$ python -q
>>> import numpy as np
>>> np.set_printoptions(suppress=True, linewidth=120)
>>> ang = np.deg2rad(180)
>>> mat = np.eye(3)
>>> mat[np.ix_([2, 0], [2, 0])] = [[np.cos(ang), -np.sin(ang)], [np.sin(ang), np.cos(ang)]]
>>> mat.round(2) + 0
array([[-1.,  0.,  0.],
       [ 0.,  1.,  0.],
       [ 0.,  0., -1.]])
>>> E = np.loadtxt("test16.csv", delimiter=",")
>>> E
array([[ 0.7,  0.9,  0.4,  0.7],
       [ 1.1,  0. , -1. , -0.5],
       [-0.9, -1.4, -1.1, -0.5],
       [-1. ,  1.5, -0.1, -1.6]])
>>> vec = np.array([2, -1, -2, 3])
>>> rhs = E @ vec
>>> rhs.round(2)
array([ 1.8,  2.7,  0.3, -8.1])
>>> np.round(np.linalg.solve(E, rhs), 2)
array([ 2., -1., -2.,  3.])
>>> np.round(np.linalg.solve(E.T, E[3]), 2) + 0
array([0., 0., 0., 1.])
>>> np.round(np.linalg.solve(E, E[:, 1]), 2) + 0
array([0., 1., 0., 0.])
>>> np.round(np.linalg.solve(E, -1 * rhs), 2)
array([-2.,  1.,  2., -3.])
>>> T = np.stack([E, 2 * E, E[::-1]])
>>> np.linalg.matrix_rank(T.reshape(3, -1))
np.int64(2)
>>> (T @ E.T).shape
(3, 4, 4)
>>> np.linalg.matrix_rank(T)
array([4, 4, 4])
>>> hat = np.triu(np.array([[1, 1, -2, -1], [-2, 2, 0, -2], [3, 1, 1, -3], [2, 0, 0, -2]]), 1) + np.eye(4)
>>> other = hat @ E @ np.linalg.inv(hat)
>>> np.round(np.linalg.det(other), 2)
np.float64(-2.96)
>>> np.round(np.poly(other), 2)
array([ 1.  ,  2.  , -0.76, -6.23, -2.96])
>>> round(float(np.trace(other)), 2), np.trace(E)
(-2.0, np.float64(-2.0))
>>> Q = E.astype(float).copy()
>>> for j in range(4):
...     Q[:, j] -= Q[:, :j] @ (Q[:, :j].T @ Q[:, j])
...     Q[:, j] /= np.linalg.norm(Q[:, j])
... 
>>> Q.round(2)
array([[ 0.37,  0.37,  0.05,  0.85],
       [ 0.59, -0.05, -0.78, -0.19],
       [-0.48, -0.58, -0.44,  0.49],
       [-0.53,  0.72, -0.44, -0.05]])
>>> np.round(Q.T @ E, 2) + 0
array([[ 1.87,  0.21,  0.14,  1.06],
       [ 0.  ,  2.23,  0.77, -0.58],
       [ 0.  ,  0.  ,  1.33,  1.34],
       [ 0.  ,  0.  ,  0.  ,  0.53]])
>>> other = np.array([[-2, 2, 2], [3, -2, 2], [-3, -2, -1]])
>>> X = np.tril(other)
>>> X
array([[-2,  0,  0],
       [ 3, -2,  0],
       [-3, -2, -1]])
>>> np.round(np.linalg.det(X[::-1]), 2)
np.float64(4.0)
>>> np.einsum("ii->", X)
np.int64(-5)
>>> np.round(np.linalg.det(2 * X), 2), np.round(np.linalg.det(X), 2)
(np.float64(-32.0), np.float64(-4.0))
>>> round(float(np.linalg.eigvals(X).sum().real), 2)
-5.0
>>> [int(np.linalg.matrix_rank(np.linalg.matrix_power(X, p))) for p in range(1, 4)]
[3, 3, 3]
>>> np.round(np.sort(np.linalg.eigvals(X)), 2)
array([-2., -2., -1.])
>>> np.allclose(X, X.T)
False
>>> np.trace(X)
np.int64(-5)
>>> round(np.linalg.det(X), 2)
np.float64(-4.0)
>>> np.round(np.sort(np.abs(np.linalg.eigvals(X))), 2)
array([1., 2., 2.])
>>> (X + X.T) / 2
array([[-2. ,  1.5, -1.5],
       [ 1.5, -2. , -1. ],
       [-1.5, -1. , -1. ]])
>>> K = np.load("arr.npy")
>>> K
array([[ 2.35,  1.24,  0.1 ],
       [ 1.57,  0.78, -0.05],
       [-0.92, -0.38,  0.01],
       [ 2.35,  1.19, -0.07],
       [-2.4 , -1.24, -0.1 ],
       [-0.74, -0.52,  0.09],
       [ 0.8 ,  0.4 , -0.02],
       [-1.57, -0.83, -0.04],
       [ 0.82,  0.34, -0.03],
       [-0.8 , -0.36, -0.08]])
>>> hat = K @ np.linalg.solve(K.T @ K, K.T)
>>> np.allclose(hat @ hat, hat)
True
>>> np.round(hat @ K[:, 2], 2)
array([ 0.1 , -0.05,  0.01, -0.07, -0.1 ,  0.09, -0.02, -0.04, -0.03, -0.08])
>>> vec = np.array([2, 1, 2])
>>> rhs = K @ vec
>>> np.round(np.linalg.pinv(K) @ K, 2) + 0
array([[1., 0., 0.],
       [0., 1., 0.],
       [0., 0., 1.]])
>>> rhs.round(2)
array([ 6.14,  3.82, -2.2 ,  5.75, -6.24, -1.82,  1.96, -4.05,  1.92, -2.12])
>>> rng = np.random.default_rng(902)
>>> rhs = rhs + 0.02 * rng.normal(size=10)
>>> rhs.round(2)
array([ 6.14,  3.82, -2.19,  5.77, -6.24, -1.83,  1.93, -4.11,  1.9 , -2.14])
>>> beta, *_ = np.linalg.lstsq(K, rhs)
>>> np.round(K.T @ (rhs - K @ beta), 2) + 0
array([0., 0., 0.])
>>> beta.round(2)
array([1.93, 1.15, 2.05])
>>> Xs = K - K.mean(axis=0)
>>> U, sv, vt = np.linalg.svd(Xs, full_matrices=False)
>>> np.round(np.abs(vt[-1]), 2)
array([0.4 , 0.77, 0.5 ])
>>> round((sv ** 2).sum() ** 2 / (sv ** 4).sum(), 2)
np.float64(1.0)
>>> np.round(Xs.mean(axis=0), 2) + 0
array([0., 0., 0.])
>>> F = np.eye(3, dtype=int)[rng.permutation(3)] * np.array([4, 0, 2])
>>> F
array([[4, 0, 0],
       [0, 0, 2],
       [0, 0, 0]])
>>> rank = np.linalg.matrix_rank(F)
>>> rank
np.int64(2)
>>> ns = np.linalg.svd(F)[2][rank:].T
>>> [int(np.linalg.matrix_rank(F[:i])) for i in range(1, len(F) + 1)]
[1, 2, 2]
>>> [int(np.linalg.matrix_rank(np.delete(F, i, axis=0))) for i in range(3)]
[1, 1, 2]
>>> ns.shape
(3, 1)
>>> ns @ ns.T
array([[0., 0., 0.],
       [0., 1., 0.],
       [0., 0., 0.]])
>>> np.allclose(F @ ns, 0)
True
>>> np.linalg.matrix_rank(F.T @ F), np.linalg.matrix_rank(F @ F.T)
(np.int64(2), np.int64(2))
>>> ns[:, 0] / ns[np.abs(ns[:, 0]).round(6).argmax(), 0]
array([-0.,  1., -0.])
>>> other = F[0, 0] * F[1:] - np.outer(F[1:, 0], F[0])
>>> other
array([[0, 0, 8],
       [0, 0, 0]])
>>> np.linalg.matrix_rank(other), np.linalg.matrix_rank(F)
(np.int64(1), np.int64(2))
>>> F[:, 0] / F[0, 0]
array([1., 0., 0.])
>>> hat = np.triu(np.array([[-1, -3, 1], [1, -3, -1], [1, -3, -1]]), 1) + np.eye(3)
>>> other = hat @ F @ np.linalg.inv(hat)
>>> other
array([[ 4., 12.,  2.],
       [ 0.,  0.,  2.],
       [ 0.,  0.,  0.]])
>>> r0 = np.array([-3, -5])
>>> np.correlate(F[2], F[0], "full")
array([0, 0, 0, 0, 0])
>>> np.array([np.convolve(row, r0, "same") for row in F])
array([[-12, -20,   0],
       [  0,   0,  -6],
       [  0,   0,   0]])
>>> F @ F.T
array([[16,  0,  0],
       [ 0,  4,  0],
       [ 0,  0,  0]])
>>> F[:, 0] @ F[:, 2]
np.int64(0)
>>> F.T @ F
array([[16,  0,  0],
       [ 0,  0,  0],
       [ 0,  0,  4]])
>>> feats = np.array([[-1, -1, 0], [-1, -1, -1], [0, -1, -1]])
>>> # equal to its transpose
>>> r0 = np.array([1, -1, -3])
>>> other = feats + np.outer(r0, np.eye(3)[2])
>>> np.linalg.matrix_rank(other - feats)
np.int64(1)
>>> np.linalg.matrix_rank(np.linalg.inv(other) - np.linalg.inv(feats), tol=1e-8)
np.int64(1)
>>> np.round(np.linalg.det(other) / np.linalg.det(feats), 2), round(float(1 + np.linalg.solve(feats, r0)[2]), 2)
(np.float64(3.0), 3.0)
>>> other
array([[-1., -1.,  1.],
       [-1., -1., -2.],
       [ 0., -1., -4.]])
>>> np.poly(F)
array([ 1., -4.,  0.,  0.])
>>> np.einsum("ii->", F)
np.int64(4)
>>> round(np.linalg.det(2 * F), 2), np.round(np.linalg.det(F), 2)
(np.float64(0.0), np.float64(0.0))
>>> np.round(np.linalg.eigvals(F).sum().real, 2)
np.float64(4.0)
>>> np.kron(np.eye(2, dtype=int), F)
array([[4, 0, 0, 0, 0, 0],
       [0, 0, 2, 0, 0, 0],
       [0, 0, 0, 0, 0, 0],
       [0, 0, 0, 4, 0, 0],
       [0, 0, 0, 0, 0, 2],
       [0, 0, 0, 0, 0, 0]])
>>> np.round(np.linalg.eigvals(F), 2)
array([4., 0., 0.])
>>> vals, evecs = np.linalg.eigh(feats)
>>> vec = np.array([-1, 0, 2])
>>> np.round(np.linalg.eigvalsh(feats[1:, 1:]), 2)
array([-2.,  0.])
>>> (np.sign(evecs[:, -1].round(6)) == np.sign(evecs[0, -1].round(6))).astype(int)
array([1, 0, 1])
>>> np.round(evecs * np.abs(vals) @ evecs.T, 2)
array([[1.21, 0.71, 0.21],
       [0.71, 1.41, 0.71],
       [0.21, 0.71, 1.21]])
>>> np.round(evecs * np.maximum(vals, 0) @ evecs.T, 2)
array([[ 0.1 , -0.15,  0.1 ],
       [-0.15,  0.21, -0.15],
       [ 0.1 , -0.15,  0.1 ]])
>>> vec @ feats @ vec
np.int64(-5)
>>> np.abs(feats).sum(axis=1).max(), np.round(np.abs(vals).max(), 2)
(np.int64(3), np.float64(2.41))
>>> vec @ feats @ vec / (vec @ vec), round(float(vals[0]), 2), round(vals[-1], 2)
(np.float64(-1.0), -2.41, np.float64(0.41))
>>> data = np.array([[2.0, -1.0, -4.0, 3.0],
...     [4.0, -2.0, -8.0, 6.0],
...     [4.0, 1.0, -14.0, 9.0],
...     [4.0, 1.0, -14.0, 9.0]])
>>> idx = rng.permutation(4)
>>> idx
array([2, 0, 1, 3])
>>> other = data[idx][:, idx]
>>> np.diag(other)
array([-14.,   2.,  -2.,   9.])
>>> round(float(np.linalg.det(other)), 2), round(float(np.linalg.det(data[idx])), 2)
(0.0, 0.0)
>>> Q, _ = np.linalg.qr(np.array([[-0.7, 0.3, -0.6, 0.0],
...     [-1.0, -1.0, -2.2, -0.5],
...     [0.9, 0.6, 1.5, 2.0],
...     [-0.6, -0.7, 1.0, 1.7]]))
>>> m1 = Q[:, :4]
>>> m1.round(2)
array([[-0.43,  0.86, -0.14, -0.25],
       [-0.61, -0.39,  0.46, -0.52],
       [ 0.55,  0.01, -0.18, -0.82],
       [-0.37, -0.34, -0.86, -0.07]])
>>> round(np.abs(np.linalg.eigvals(m1)).max(), 2)
np.float64(1.0)
>>> np.round(np.linalg.det(m1), 2)
np.float64(-1.0)
>>> np.round((m1 + m1.T) / 2, 2)
array([[-0.43,  0.12,  0.21, -0.31],
       [ 0.12, -0.39,  0.23, -0.43],
       [ 0.21,  0.23, -0.18, -0.84],
       [-0.31, -0.43, -0.84, -0.07]])
>>> np.allclose(m1 @ m1.T, m1.T @ m1)
True
>>> np.allclose(m1, m1.T)
False
>>> np.round(m1 @ m1, 2)
array([[-0.33, -0.61,  0.69, -0.21],
       [ 0.94, -0.19,  0.28,  0.02],
       [-0.04,  0.75,  0.66,  0.05],
       [-0.08, -0.17,  0.1 ,  0.98]])
